% python3 -q
>>> import numpy as np
>>> np.set_printoptions(precision=1, suppress=True, linewidth=120)
>>> def rnd(a):
...     return np.round(a, 1) + 0
... 
>>> J = np.load("x.npy")
>>> J
array([[-8,  0, -2],
       [ 0,  6, -2],
       [-2, -2,  6]])
>>> hat = np.triu(np.array([[1, -4, -2], [-2, 4, -3], [1, -5, -2]]), 1) + np.eye(3)
>>> B = hat @ J @ np.linalg.inv(hat)
>>> print(rnd(np.linalg.det(B)))
-280.0
>>> np.trace(B), np.trace(J)
(np.float64(4.0), np.int64(4))
>>> print(rnd(np.poly(B)))
[  1.  -4. -68. 280.]
>>> f = np.array([1, 6, 0])
>>> B = J + np.outer(f, np.eye(3)[0])
>>> np.linalg.matrix_rank(B - J)
np.int64(1)
>>> rnd(np.linalg.det(B) / np.linalg.det(J)), rnd(1 + np.linalg.solve(J, f)[0])
(np.float64(0.8), np.float64(0.8))
>>> vals, vecs = np.linalg.eig(J)
>>> rnd(np.sort(np.linalg.eigvals(J.T)))
array([-8.3,  4.2,  8.1])
>>> rnd(np.prod(vals))
np.float64(-280.0)
>>> rnd(np.sort(np.linalg.eigvals(np.linalg.inv(J))))
array([-0.1,  0.1,  0.2])
>>> rnd(J @ vecs[:, 0] - vals[0] * vecs[:, 0])
array([0., 0., 0.])
>>> rnd(np.sort(np.linalg.eigvals(J @ J)))
array([17.3, 66.1, 68.7])
>>> np.einsum("ij,ji->", J, J)
np.int64(152)
>>> rnd(np.poly(J))
array([  1.,  -4., -68., 280.])
>>> print(rnd(np.linalg.det(J[::-1])))
280.0
>>> print(rnd(np.linalg.det(J.T)))
-280.0
>>> rnd(np.linalg.eigvals(J).sum().real)
np.float64(4.0)
>>> rnd(np.linalg.eigvalsh(J).min())
np.float64(-8.3)
>>> X = np.load("mat.npy")
>>> X
array([[ 2.,  0.,  0.],
       [ 0.,  3., -2.],
       [ 0., -2.,  6.]])
>>> rnd(np.sort(np.abs(np.linalg.eigvals(X))))
array([2., 2., 7.])
>>> rnd(np.linalg.matrix_power(X, 2))
array([[  4.,   0.,   0.],
       [  0.,  13., -18.],
       [  0., -18.,  40.]])
>>> print(rnd(np.linalg.det(X)))
28.0
>>> np.allclose(X @ X.T, X.T @ X)
True
>>> print((X - X.T) / 2)
[[0. 0. 0.]
 [0. 0. 0.]
 [0. 0. 0.]]
>>> (X + X.T) / 2
array([[ 2.,  0.,  0.],
       [ 0.,  3., -2.],
       [ 0., -2.,  6.]])
>>> print(np.trace(X))
11.0
>>> X @ X
array([[  4.,   0.,   0.],
       [  0.,  13., -18.],
       [  0., -18.,  40.]])
>>> rng = np.random.default_rng(97458)
>>> z = rng.permutation(3)
>>> z
array([1, 0, 2])
>>> B = X[z][:, z]
>>> rnd(np.sort(np.abs(np.linalg.eigvals(B))))
array([2., 2., 7.])
>>> rnd(np.linalg.det(B)), rnd(np.linalg.det(X[z]))
(np.float64(28.0), np.float64(-28.0))
>>> np.diag(B)
array([3., 2., 6.])
>>> np.allclose(B, X)
False
>>> vec = np.ones(3)
>>> for _ in range(3):
...     vec = X @ vec
...     vec /= np.linalg.norm(vec)
...     print(round(vec @ X @ vec, 1))
... 
4.3
6.6
7.0
>>> print(rnd(vec))
[ 0.1 -0.4  0.9]
>>> W1 = np.array([[0, 3, 1, 2], [2, 4, 4, 1], [0, 4, 1, 5]])
>>> c = np.array([3, 2, 2, 1])
>>> H = np.maximum(X @ W1 + c, 0)
>>> (H > 0).astype(int)
array([[1, 1, 1, 1],
       [1, 1, 1, 0],
       [0, 1, 0, 1]])
>>> rnd((H > 0).mean(axis=0))
array([0.7, 1. , 0.7, 0.7])
>>> np.linalg.matrix_rank(H)
np.int64(3)
>>> basis = np.array([[2, 0], [2, 1], [0, 3], [3, 3]])
>>> H @ basis
array([[ 37.,  35.],
       [ 30.,  42.],
       [123., 105.]])
>>> W1 @ basis
array([[12, 12],
       [15, 19],
       [23, 22]])
>>> print((H @ basis).round(6).argmax(axis=1))
[0 1 0]
>>> Lm = np.linalg.cholesky(X)
>>> rnd(np.diag(Lm) ** 2)
array([2. , 3. , 4.7])
>>> rnd(np.prod(np.diag(Lm)) ** 2), rnd(np.linalg.det(X))
(np.float64(28.0), np.float64(28.0))
>>> print(rnd(Lm @ Lm.T))
[[ 2.  0.  0.]
 [ 0.  3. -2.]
 [ 0. -2.  6.]]
>>> rnd(Lm)
array([[ 1.4,  0. ,  0. ],
       [ 0. ,  1.7,  0. ],
       [ 0. , -1.2,  2.2]])
>>> data = np.loadtxt("m.csv", delimiter=",")
>>> data
array([[ 0.,  0.,  0.],
       [ 0.,  0.,  0.],
       [ 1.,  2.,  5.],
       [ 0.,  0.,  0.],
       [ 8.,  1.,  5.],
       [ 9.,  0.,  9.],
       [ 8.,  1.,  5.],
       [17.,  1., 14.],
       [ 0.,  0.,  0.],
       [10.,  2., 14.],
       [ 0.,  0.,  0.],
       [ 9.,  0.,  9.],
       [10.,  2., 14.],
       [18.,  3., 19.]])
>>> hat = np.triu(np.array([[6, 3, 2], [-7, 6, 9], [-1, 8, -8]]), 1) + np.eye(3)
>>> B = hat @ X @ np.linalg.inv(hat)
>>> print(rnd(np.linalg.det(B)))
28.0
>>> print(np.poly(B))
[  1. -11.  32. -28.]
>>> W0 = np.load("block17.npy")
>>> rnd(W0)
array([[0.3, 0. , 0.7],
       [0.3, 0.3, 0.4],
       [0.4, 0.1, 0.4]])
>>> z = rng.permutation(3)
>>> print(z)
[0 1 2]
>>> B = W0[z][:, z]
>>> rnd(np.sort(np.abs(np.linalg.eigvals(B))))
array([0.2, 0.2, 1. ])
>>> rnd(np.diag(B))
array([0.3, 0.3, 0.4])
>>> rnd(np.trace(B))
np.float64(1.0)
>>> B = W0 + rng.integers(-2, 3, (3, 1)) @ rng.integers(-2, 3, (1, 3))
>>> rnd(B)
array([[-1.7,  1. ,  2.7],
       [-3.7,  2.3,  4.4],
       [ 0.4,  0.1,  0.4]])
>>> B - W0
array([[-2.,  1.,  2.],
       [-4.,  2.,  4.],
       [ 0.,  0.,  0.]])
>>> rnd(W0 @ W0)
array([[0.4, 0.1, 0.5],
       [0.4, 0.1, 0.5],
       [0.4, 0.1, 0.5]])
>>> rnd(np.linalg.matrix_power(W0, 4))
array([[0.4, 0.1, 0.5],
       [0.4, 0.1, 0.5],
       [0.4, 0.1, 0.5]])
>>> np.allclose(W0 @ W0.T, W0.T @ W0)
False
>>> rnd(np.sort(np.abs(np.linalg.eigvals(W0))))
array([0.2, 0.2, 1. ])
>>> rnd((W0 + W0.T) / 2)
array([[0.3, 0.1, 0.5],
       [0.1, 0.3, 0.3],
       [0.5, 0.3, 0.4]])
>>> np.allclose(W0, W0.T)
False
>>> rnd(np.trace(W0))
np.float64(1.0)
>>> B = np.array([[1, -3, 0], [-1, 3, 0], [0, 1, -3]])
>>> M = B + B.T
>>> M
array([[ 2, -4,  0],
       [-4,  6,  1],
       [ 0,  1, -6]])
>>> f = np.array([5, 5, -2])
>>> B = M + np.outer(f, np.eye(3)[2])
>>> print(np.linalg.matrix_rank(B - M))
1
>>> B
array([[ 2., -4.,  5.],
       [-4.,  6.,  6.],
       [ 0.,  1., -8.]])
>>> Uu, s, VT = np.linalg.svd(B)
>>> vecs = VT[:(s > 1e-8).sum()]
>>> vec = B[1] + -1 * B[2] + rng.integers(2) * np.eye(3)[0]
>>> vec
array([-3.,  5., 14.])
>>> print(rnd(np.diag(vecs.T @ vecs)))
[0.3 0.7 1. ]
>>> print(np.allclose(vecs.T @ vecs @ vec, vec))
False
>>> rnd(np.linalg.norm(vec - vecs.T @ vecs @ vec))
np.float64(0.9)
>>> np.linalg.matrix_rank(np.vstack([B, vec]))
np.int64(3)
>>> rnd(vecs.T @ vecs)
array([[ 0.3, -0.4, -0.1],
       [-0.4,  0.7,  0. ],
       [-0.1,  0. ,  1. ]])
>>> q, r_ = np.linalg.qr(M)
>>> rnd(r_)
array([[-4.5,  7.2,  0.9],
       [ 0. ,  1.3, -4.8],
       [ 0. ,  0. , -3.7]])
>>> rnd(np.trace(q @ q.T))
np.float64(3.0)
>>> rnd(q @ r_)
array([[ 2., -4.,  0.],
       [-4.,  6.,  1.],
       [ 0.,  1., -6.]])
>>> rnd(q.T @ q)
array([[1., 0., 0.],
       [0., 1., 0.],
       [0., 0., 1.]])
>>> rnd(abs(r_[0, 0])), rnd(np.linalg.norm(M[:, 0]))
(np.float64(4.5), np.float64(4.5))
>>> q, r_ = np.linalg.qr(X)
>>> print(rnd(r_))
[[ 2.   0.   0. ]
 [ 0.  -3.6  5. ]
 [ 0.   0.   3.9]]
>>> m1 = np.array([[0, -1, -1, 0], [-1, 2, 2, 3], [1, 0, 3, 3], [-1, 0, 2, 1]])
>>> vec = np.array([1, 0, 3, 1])
>>> y = m1 @ vec
>>> print(y)
[-3  8 13  6]
>>> print(rnd(np.linalg.solve(m1.T, m1[2])))
[0. 0. 1. 0.]
>>> Uu, s, VT = np.linalg.svd(m1, full_matrices=False)
>>> Uu.shape, s.shape, VT.shape
((4, 4), (4,), (4, 4))
>>> print(rnd(np.cumsum(s ** 2) / np.sum(s ** 2)))
[0.8 0.9 1.  1. ]
>>> rnd(s / s[0])
array([1. , 0.4, 0.2, 0.2])
>>> rnd(np.sqrt((s ** 2).sum())), rnd(np.linalg.norm(m1))
(np.float64(6.7), np.float64(6.7))
>>> print(rnd(s))
[6.1 2.2 1.4 1. ]
>>> rnd(Uu.T @ Uu)
array([[1., 0., 0., 0.],
       [0., 1., 0., 0.],
       [0., 0., 1., 0.],
       [0., 0., 0., 1.]])
>>> q = m1.astype(float).copy()
>>> for j in range(4):
...     q[:, j] -= q[:, :j] @ (q[:, :j].T @ q[:, j])
...     q[:, j] /= np.linalg.norm(q[:, j])
... 
>>> rnd(q)
array([[ 0. , -0.5,  0.1,  0.9],
       [-0.6,  0.7,  0. ,  0.4],
       [ 0.6,  0.3,  0.7,  0.2],
       [-0.6, -0.3,  0.7, -0.3]])
>>> print(rnd(q.T @ q))
[[1. 0. 0. 0.]
 [0. 1. 0. 0.]
 [0. 0. 1. 0.]
 [0. 0. 0. 1.]]
>>> rnd(q.T @ m1)
array([[ 1.7, -1.2, -0.6, -0.6],
       [ 0. ,  1.9,  2.3,  2.8],
       [ 0. ,  0. ,  3.5,  2.9],
       [ 0. ,  0. ,  0. ,  1.5]])
>>> ang = np.radians(30)
>>> r_ = np.eye(4)
>>> r_[2, 2] = r_[1, 1] = np.cos(ang)
>>> r_[2, 1], r_[1, 2] = -np.sin(ang), np.sin(ang)
>>> rnd(r_)
array([[ 1. ,  0. ,  0. ,  0. ],
       [ 0. ,  0.9,  0.5,  0. ],
       [ 0. , -0.5,  0.9,  0. ],
       [ 0. ,  0. ,  0. ,  1. ]])
>>> B = m1 @ r_.T
>>> np.allclose(np.linalg.norm(m1, axis=1), np.linalg.norm(B, axis=1))
True
>>> print(rnd(B))
[[ 0.  -1.4 -0.4  0. ]
 [-1.   2.7  0.7  3. ]
 [ 1.   1.5  2.6  3. ]
 [-1.   1.   1.7  1. ]]
>>> B = np.linalg.inv(m1)
>>> rnd(np.linalg.slogdet(m1)[0])
np.float64(1.0)
>>> rnd(np.linalg.det(m1) * np.linalg.det(B))
np.float64(1.0)
>>> rnd(np.linalg.cond(m1))
np.float64(6.1)
>>> feats = np.array([[2.4, 0.2, 2.5],
...     [0.2, 1.4, 5.7],
...     [0.9, 1.3, 2.0],
...     [2.2, -1.7, -0.9],
...     [-0.8, 1.4, 1.4],
...     [0.9, -1.3, 0.7],
...     [-1.3, 2.3, 2.4],
...     [-0.8, 2.8, 2.4],
...     [0.4, -0.4, 5.3],
...     [0.5, 2.2, -5.5],
...     [1.7, -0.3, 0.9],
...     [0.5, 2.3, 3.0],
...     [0.7, 3.7, -1.0],
...     [-0.4, -2.6, 1.3],
...     [1.9, -6.3, 0.9],
...     [0.9, 2.4, 5.1],
...     [-1.6, -0.2, -2.1],
...     [1.9, -1.1, -2.8],
...     [-0.9, 3.8, -0.2],
...     [-0.1, 4.1, 0.9],
...     [-0.9, -1.8, 3.5]])
>>> vec = np.array([3, 3, 2])
>>> y = feats @ vec
>>> rnd(np.linalg.lstsq(feats, y)[0])
array([3., 3., 2.])
>>> y = y + 0.1 * rng.normal(size=21)
>>> rnd(y)
array([ 12.6,  16.1,  10.6,  -0.3,   4.6,   0.1,   7.7,  10.9,  10.9,  -3. ,   5.8,  14.4,  11.2,  -6.4, -11.5,  20.3,
        -9.7,  -3. ,   8.3,  13.7,  -1.1])
>>> c, *_ = np.linalg.lstsq(feats, y)
>>> [round(float(np.linalg.norm(np.linalg.solve(feats.T @ feats + lam * np.eye(3), feats.T @ y))), 2) for lam in (0, 1, 10, 100)]
[4.69, 4.59, 3.96, 2.19]
>>> c.round()
array([3., 3., 2.])
